$ ipython --no-banner

In [1]: import numpy as np

In [2]: import numpy.linalg as la

In [3]: np.set_printoptions(precision=2, suppress=True, linewidth=160)

In [4]: def rd(a):
   ...:     return np.round(a, 2) + 0
   ...: 

In [5]: A = np.load("a.npy")

In [6]: A
Out[6]: 
array([[-2, -1,  0, -3,  3,  1,  0,  3],
       [ 6,  3,  0,  9, -9, -3,  0, -9],
       [ 2,  1,  0,  3, -3, -1,  0, -3],
       [ 2,  1,  0,  3, -3, -1,  0, -3],
       [ 0,  0,  0,  0,  0,  0,  0,  0],
       [-2, -1,  0, -3,  3,  1,  0,  3],
       [-4, -2,  0, -6,  6,  2,  0,  6],
       [ 4,  2,  0,  6, -6, -2,  0, -6]])

In [7]: rk = la.matrix_rank(A)

In [8]: rk
Out[8]: np.int64(1)

In [9]: ns = la.svd(A)[2][rk:].T

In [10]: la.matrix_rank(A.T @ A), la.matrix_rank(A @ A.T)
Out[10]: (np.int64(1), np.int64(1))

In [11]: [int(la.matrix_rank(A[:, :j + 1])) for j in range(8)]
Out[11]: [1, 1, 1, 1, 1, 1, 1, 1]

In [12]: T = np.stack([A, 5 * A, A[::-1]])

In [13]: (T @ A.T).shape
Out[13]: (3, 8, 8)

In [14]: T.sum(axis=0)
Out[14]: 
array([[ -8,  -4,   0, -12,  12,   4,   0,  12],
       [ 32,  16,   0,  48, -48, -16,   0, -48],
       [ 10,   5,   0,  15, -15,  -5,   0, -15],
       [ 12,   6,   0,  18, -18,  -6,   0, -18],
       [  2,   1,   0,   3,  -3,  -1,   0,  -3],
       [-10,  -5,   0, -15,  15,   5,   0,  15],
       [-18,  -9,   0, -27,  27,   9,   0,  27],
       [ 22,  11,   0,  33, -33, -11,   0, -33]])

In [15]: la.matrix_rank(T.reshape(3, -1))
Out[15]: np.int64(2)

In [16]: x = np.array([0, 3, -1, 0, -2, -2, -2, -3])

In [17]: h = np.maximum(A @ x, 0)

In [18]: A * (h > 1e-9)[:, None]
Out[18]: 
array([[ 0,  0,  0,  0,  0,  0,  0,  0],
       [ 6,  3,  0,  9, -9, -3,  0, -9],
       [ 2,  1,  0,  3, -3, -1,  0, -3],
       [ 2,  1,  0,  3, -3, -1,  0, -3],
       [ 0,  0,  0,  0,  0,  0,  0,  0],
       [ 0,  0,  0,  0,  0,  0,  0,  0],
       [ 0,  0,  0,  0,  0,  0,  0,  0],
       [ 4,  2,  0,  6, -6, -2,  0, -6]])

In [19]: A.T @ h
Out[19]: array([ 600,  300,    0,  900, -900, -300,    0, -900])

In [20]: K = np.load("dump.npy")

In [21]: K
Out[21]: 
array([[0, 0, 0],
       [0, 0, 0],
       [0, 0, 0],
       [1, 0, 0],
       [0, 0, 1]])

In [22]: rd(K @ la.pinv(K) @ K)
Out[22]: 
array([[0., 0., 0.],
       [0., 0., 0.],
       [0., 0., 0.],
       [1., 0., 0.],
       [0., 0., 1.]])

In [23]: np.abs(np.diag(la.qr(K)[1])) > 1e-9
Out[23]: array([ True, False,  True])

In [24]: rd(la.norm(K) ** 2 / la.norm(K, 2) ** 2)
Out[24]: np.float64(2.0)

In [25]: rd(la.norm(K[0] - K[3]))
Out[25]: np.float64(1.0)

In [26]: rd(la.norm(K, axis=0))
Out[26]: array([1., 0., 1.])

In [27]: K[0] @ K[3]
Out[27]: np.int64(0)

In [28]: rd(la.norm(K, 1)), rd(la.norm(K, np.inf))
Out[28]: (np.float64(1.0), np.float64(1.0))

In [29]: la.norm(K, axis=1).argmax()
Out[29]: np.int64(3)

In [30]: rd(la.norm(K, 2))
Out[30]: np.float64(1.0)

In [31]: W0 = np.loadtxt("m.csv", delimiter=",")

In [32]: W0
Out[32]: 
array([[1., 0., 3., 3., 1., 3., 1., 2.],
       [2., 0., 1., 3., 1., 3., 0., 3.],
       [1., 3., 3., 3., 3., 1., 2., 3.],
       [2., 1., 0., 1., 0., 2., 0., 0.],
       [0., 1., 0., 3., 3., 1., 0., 3.],
       [2., 0., 0., 3., 3., 3., 2., 1.],
       [3., 1., 2., 1., 1., 2., 2., 2.]])

In [33]: other = W0[0, 0] * W0[1:] - np.outer(W0[1:, 0], W0[0])

In [34]: other
Out[34]: 
array([[ 0.,  0., -5., -3., -1., -3., -2., -1.],
       [ 0.,  3.,  0.,  0.,  2., -2.,  1.,  1.],
       [ 0.,  1., -6., -5., -2., -4., -2., -4.],
       [ 0.,  1.,  0.,  3.,  3.,  1.,  0.,  3.],
       [ 0.,  0., -6., -3.,  1., -3.,  0., -3.],
       [ 0.,  1., -7., -8., -2., -7., -1., -4.]])

In [35]: la.matrix_rank(other), la.matrix_rank(W0)
Out[35]: (np.int64(6), np.int64(7))

In [36]: W0[:, 0] / W0[0, 0]
Out[36]: array([1., 2., 1., 2., 0., 2., 3.])

In [37]: W1 = np.array([[3, 1, 1, 2, 1, 0],
    ...:     [1, 3, 1, 3, 0, 1],
    ...:     [2, 2, 2, 2, 1, 3],
    ...:     [0, 2, 2, 1, 0, 0],
    ...:     [0, 0, 0, 0, 3, 2],
    ...:     [2, 0, 2, 3, 2, 0],
    ...:     [2, 1, 2, 2, 0, 1],
    ...:     [1, 1, 2, 1, 0, 3]])

In [38]: c = np.array([1, -5, 3, -3, 0, -3])

In [39]: hid = np.maximum(W0 @ W1 + c, 0)

In [40]: la.matrix_rank(hid)
Out[40]: np.int64(6)

In [41]: cent = np.array([[4, 3], [1, -8], [-7, 7], [-8, -2], [7, 9], [7, -5]])

In [42]: W1 @ cent
Out[42]: 
array([[ -3,  13],
       [-17, -25],
       [  8,  -6],
       [-20,  -4],
       [ 35,  17],
       [-16,  32],
       [-14,   3],
       [  4,  -8]])

In [43]: Uu, sig, VT = la.svd(W0, full_matrices=False)

In [44]: rd(sig / sig[0])
Out[44]: array([1.  , 0.33, 0.28, 0.22, 0.16, 0.11, 0.02])

In [45]: rd(VT @ VT.T)
Out[45]: 
array([[1., 0., 0., 0., 0., 0., 0.],
       [0., 1., 0., 0., 0., 0., 0.],
       [0., 0., 1., 0., 0., 0., 0.],
       [0., 0., 0., 1., 0., 0., 0.],
       [0., 0., 0., 0., 1., 0., 0.],
       [0., 0., 0., 0., 0., 1., 0.],
       [0., 0., 0., 0., 0., 0., 1.]])

In [46]: rd(np.cumsum(sig ** 2) / np.sum(sig ** 2))
Out[46]: array([0.79, 0.87, 0.93, 0.97, 0.99, 1.  , 1.  ])

In [47]: np.abs(Uu[:, 0]).round(6).argmax()
Out[47]: np.int64(2)

In [48]: Uu.shape, sig.shape, VT.shape
Out[48]: ((7, 7), (7,), (7, 8))

In [49]: (sig > 1e-8).sum()
Out[49]: np.int64(7)

In [50]: rd(np.sqrt((sig ** 2).sum())), rd(la.norm(W0))
Out[50]: (np.float64(14.87), np.float64(14.87))

In [51]: np.allclose(Uu * sig @ VT, W0)
Out[51]: True

In [52]: E = np.loadtxt("arr.csv", delimiter=",")

In [53]: E
Out[53]: 
array([[28.58,  3.26,  2.86],
       [ 1.97, -6.4 ,  8.75],
       [26.81,  5.32,  3.44],
       [27.32,  6.41,  0.91],
       [ 0.87, -6.26,  9.28],
       [ 2.07, -8.48,  7.81],
       [ 2.12, -8.  ,  7.36],
       [ 1.46, -6.82,  9.2 ],
       [28.02,  6.05,  3.12],
       [ 1.31, -7.27,  8.43],
       [ 2.45, -8.14,  7.94],
       [ 2.42, -7.53,  7.  ],
       [ 3.49, -8.96,  9.63],
       [28.81,  4.14,  2.62],
       [28.94,  6.63,  5.18],
       [30.06,  5.83,  0.43],
       [ 2.02, -8.67,  9.79],
       [ 2.93, -7.  ,  5.61],
       [ 2.81, -6.82,  6.84],
       [29.9 ,  6.19,  2.28],
       [29.13,  3.06,  3.14],
       [ 1.32, -8.32,  7.54],
       [ 1.49, -7.86,  7.75],
       [ 3.21, -7.  ,  8.06]])

In [54]: Xs = (E - E.mean(axis=0)) / E.std(axis=0)

In [55]: rd(Xs.std(axis=0))
Out[55]: array([1., 1., 1.])

In [56]: c = la.lstsq(np.delete(Xs, 1, axis=1), Xs[:, 1])[0]

In [57]: rd(1 - np.var(Xs[:, 1] - np.delete(Xs, 1, axis=1) @ c))
Out[57]: np.float64(0.97)

In [58]: rd(c)
Out[58]: array([ 0.95, -0.04])

In [59]: C2 = np.cov(E, rowvar=False)

In [60]: np.argwhere(np.triu(np.abs(np.corrcoef(E.T)) > 0.8, 1))
Out[60]: 
array([[0, 1],
       [0, 2],
       [1, 2]])

In [61]: rd(np.corrcoef(E[:, 2], E[:, 1])[0, 1])
Out[61]: np.float64(-0.91)

In [62]: rd(la.eigvalsh(C2)[::-1])
Out[62]: array([219.53,   1.36,   1.13])

In [63]: rd(np.corrcoef(E.T))
Out[63]: 
array([[ 1.  ,  0.98, -0.91],
       [ 0.98,  1.  , -0.91],
       [-0.91, -0.91,  1.  ]])

In [64]: X = np.array([[-1.0, 2.0, 0.0], [0.0, -1.0, 0.0], [0.0, 0.0, 8.0]])

In [65]: u, v = X[0], X[1]

In [66]: u @ v
Out[66]: np.float64(-2.0)

In [67]: pr = (u @ v) / (u @ u) * u

In [68]: pr
Out[68]: array([ 0.4, -0.8, -0. ])

In [69]: la.matrix_rank(np.outer(u, v))
Out[69]: np.int64(1)

In [70]: rd(la.norm(X, axis=0))
Out[70]: array([1.  , 2.24, 8.  ])

In [71]: rd(la.norm(X[1] - X[0]))
Out[71]: np.float64(3.16)

In [72]: rd(la.norm(X, 1)), rd(la.norm(X, np.inf))
Out[72]: (np.float64(8.0), np.float64(8.0))

In [73]: Q, V = la.qr(X[:, :2])[0], la.qr(X[:, 2:])[0]

In [74]: sig = la.svd(Q.T @ V, compute_uv=False)

In [75]: rd(la.norm(Q @ Q.T - V @ V.T, 2))
Out[75]: np.float64(1.0)

In [76]: sig
Out[76]: array([0.])

In [77]: np.degrees(np.arccos(sig.clip(0, 1)))
Out[77]: array([90.])

In [78]: la.matrix_rank(X - X[0, 0] * np.eye(3))
Out[78]: np.int64(2)

In [79]: np.prod(np.diag(X)), rd(la.det(X))
Out[79]: (np.float64(8.0), np.float64(8.0))

In [80]: [int(la.matrix_rank(la.matrix_power(X, p))) for p in range(1, 4)]
Out[80]: [3, 3, 3]

In [81]: F = np.load("out17.npy")

In [82]: F
Out[82]: 
array([[-0.7 , -1.63, -0.3 ,  0.5 ,  0.5 ,  1.2 ],
       [ 0.7 ,  0.64,  0.1 , -0.2 , -0.7 , -0.1 ],
       [ 0.8 ,  2.  ,  1.5 , -0.7 , -0.9 , -1.4 ],
       [-0.5 ,  2.15,  0.3 , -0.7 ,  0.6 , -0.6 ],
       [-1.9 , -0.11, -1.3 ,  0.  ,  1.  ,  2.4 ],
       [ 0.  ,  2.65, -0.3 , -0.9 ,  0.6 , -0.2 ],
       [-0.1 ,  4.26, -0.6 , -1.4 ,  0.9 , -0.3 ],
       [-0.7 , -3.36, -0.2 ,  1.1 ,  0.2 ,  0.6 ],
       [ 0.9 , -3.11, -1.  ,  1.  ,  0.3 ,  2.6 ],
       [ 1.4 ,  3.71, -0.3 , -1.2 , -0.9 ,  0.5 ],
       [-0.1 , -1.91, -0.6 ,  0.6 ,  0.6 ,  1.1 ],
       [-0.1 , -3.08,  2.  ,  1.  ,  0.5 , -0.1 ],
       [-1.7 , -2.56,  0.7 ,  0.8 , -0.1 ,  1.7 ],
       [-1.8 ,  6.55, -2.  , -2.2 , -0.6 ,  0.7 ],
       [ 0.5 ,  0.6 ,  0.4 , -0.2 ,  0.5 , -0.5 ],
       [-0.6 ,  0.85,  1.1 , -0.3 , -1.3 , -0.6 ],
       [-0.2 , -1.42,  0.2 ,  0.5 , -0.9 , -0.4 ],
       [-1.8 , -0.7 ,  0.2 ,  0.2 , -0.1 ,  1.8 ],
       [-1.  , -3.29, -0.6 ,  1.1 , -0.7 ,  0.8 ],
       [ 0.3 , -4.52, -1.9 ,  1.5 ,  1.3 ,  0.7 ],
       [-0.5 , -0.49, -2.2 ,  0.1 ,  0.6 , -2.3 ],
       [ 0.4 , -0.26,  0.2 ,  0.1 ,  0.6 , -1.  ],
       [ 0.3 ,  2.74, -1.2 , -0.9 , -1.1 ,  0.2 ],
       [ 1.4 ,  2.83, -1.3 , -0.9 , -0.2 , -0.7 ],
       [-0.1 , -0.31,  0.6 ,  0.1 ,  0.9 , -1.6 ],
       [ 0.9 ,  0.02,  1.4 ,  0.  ,  0.4 , -0.4 ]])

In [83]: cent = F[[1, 19]].astype(float)

In [84]: for _ in range(7):
    ...:     z = la.norm(F[:, None] - cent, axis=-1).argmin(axis=1)
    ...:     cent = np.array([F[z == j].mean(axis=0) for j in range(2)])
    ...: 

In [85]: z
Out[85]: array([1, 0, 0, 0, 1, 0, 0, 1, 1, 0, 1, 1, 1, 0, 0, 0, 1, 1, 1, 1, 0, 0, 0, 0, 0, 0])

In [86]: rd(cent)
Out[86]: 
array([[ 0.19,  1.86, -0.15, -0.62, -0.04, -0.55],
       [-0.64, -2.34, -0.25,  0.75,  0.24,  1.13]])

In [87]: np.bincount(z)
Out[87]: array([15, 11])

In [88]: th = np.radians(90)

In [89]: r_ = np.eye(6)

In [90]: r_[2, 2] = r_[0, 0] = np.cos(th)

In [91]: r_[2, 0], r_[0, 2] = -np.sin(th), np.sin(th)

In [92]: rd(r_)
Out[92]: 
array([[ 0.,  0.,  1.,  0.,  0.,  0.],
       [ 0.,  1.,  0.,  0.,  0.,  0.],
       [-1.,  0.,  0.,  0.,  0.,  0.],
       [ 0.,  0.,  0.,  1.,  0.,  0.],
       [ 0.,  0.,  0.,  0.,  1.,  0.],
       [ 0.,  0.,  0.,  0.,  0.,  1.]])

In [93]: other = cent @ r_.T

In [94]: rd(other)
Out[94]: 
array([[-0.15,  1.86, -0.19, -0.62, -0.04, -0.55],
       [-0.25, -2.34,  0.64,  0.75,  0.24,  1.13]])

In [95]: rd(la.det(r_)), np.trace(r_)
Out[95]: (np.float64(1.0), np.float64(4.0))

In [96]: np.allclose(cent @ cent.T, other @ other.T)
Out[96]: True

In [97]: feats = np.load("sample16.npy")

In [98]: rd(feats)
Out[98]: 
array([[-0.19, -0.03,  0.19, -0.11, -0.45, -0.69, -0.48,  0.07],
       [ 0.6 , -0.22,  0.57,  0.09,  0.3 , -0.24,  0.09,  0.32],
       [ 0.34,  0.08, -0.15,  0.38,  0.1 , -0.34, -0.01, -0.77],
       [-0.08, -0.57, -0.08,  0.05,  0.37,  0.24, -0.67, -0.1 ],
       [-0.11, -0.55,  0.4 ,  0.09, -0.51,  0.24,  0.3 , -0.32],
       [-0.34, -0.23,  0.06, -0.56,  0.46, -0.36,  0.34, -0.25],
       [-0.38,  0.47,  0.66,  0.17,  0.24,  0.19, -0.19, -0.21],
       [ 0.45,  0.2 ,  0.12, -0.7 , -0.18,  0.27, -0.25, -0.29]])

In [99]: T = np.stack([feats, -2 * feats, feats[::-1]])

In [100]: rd(T.sum(axis=0))
Out[100]: 
array([[ 0.64,  0.23, -0.07, -0.59,  0.27,  0.96,  0.24, -0.36],
       [-0.98,  0.69,  0.09,  0.08, -0.06,  0.43, -0.28, -0.53],
       [-0.68, -0.31,  0.21, -0.94,  0.36, -0.02,  0.35,  0.52],
       [-0.04,  0.02,  0.49,  0.04, -0.88,  0.01,  0.97, -0.22],
       [ 0.04, -0.02, -0.49, -0.04,  0.88, -0.01, -0.97,  0.22],
       [ 0.68,  0.31, -0.21,  0.94, -0.36,  0.02, -0.35, -0.52],
       [ 0.98, -0.69, -0.09, -0.08,  0.06, -0.43,  0.28,  0.53],
       [-0.64, -0.23,  0.07,  0.59, -0.27, -0.96, -0.24,  0.36]])

In [101]: T.shape
Out[101]: (3, 8, 8)

In [102]: rd(np.einsum("bij,cij->bc", T, T))
Out[102]: 
array([[  8., -16.,   0.],
       [-16.,  32.,   0.],
       [  0.,   0.,   8.]])

In [103]: rd(la.norm(T, axis=(1, 2)))
Out[103]: array([2.83, 5.66, 2.83])

In [104]: x = np.array([2, 0, 5, 3, 0, 3])

In [105]: la.norm(F @ x) <= la.norm(F, 2) * la.norm(x) + 1e-9
Out[105]: np.True_

In [106]: np.sign((F @ x).round(6))
Out[106]: array([ 1.,  1.,  1., -1., -1., -1., -1.,  1.,  1., -1.,  1.,  1.,  1., -1.,  1.,  1.,  1.,  1.,  1., -1., -1., -1., -1., -1., -1.,  1.])

In [107]: x = np.array([-3, 4, 3, 5, -1, 2, 3, 1])

In [108]: rd(np.sort(np.abs(np.degrees(np.angle(la.eigvals(feats))))))
Out[108]: array([  0.  ,  57.55,  57.55, 122.08, 122.08, 159.54, 159.54, 180.  ])

In [109]: rd(feats.T @ (feats @ x))
Out[109]: array([-3.,  4.,  3.,  5., -1.,  2.,  3.,  1.])

In [110]: rd(la.det(feats))
Out[110]: np.float64(-1.0)
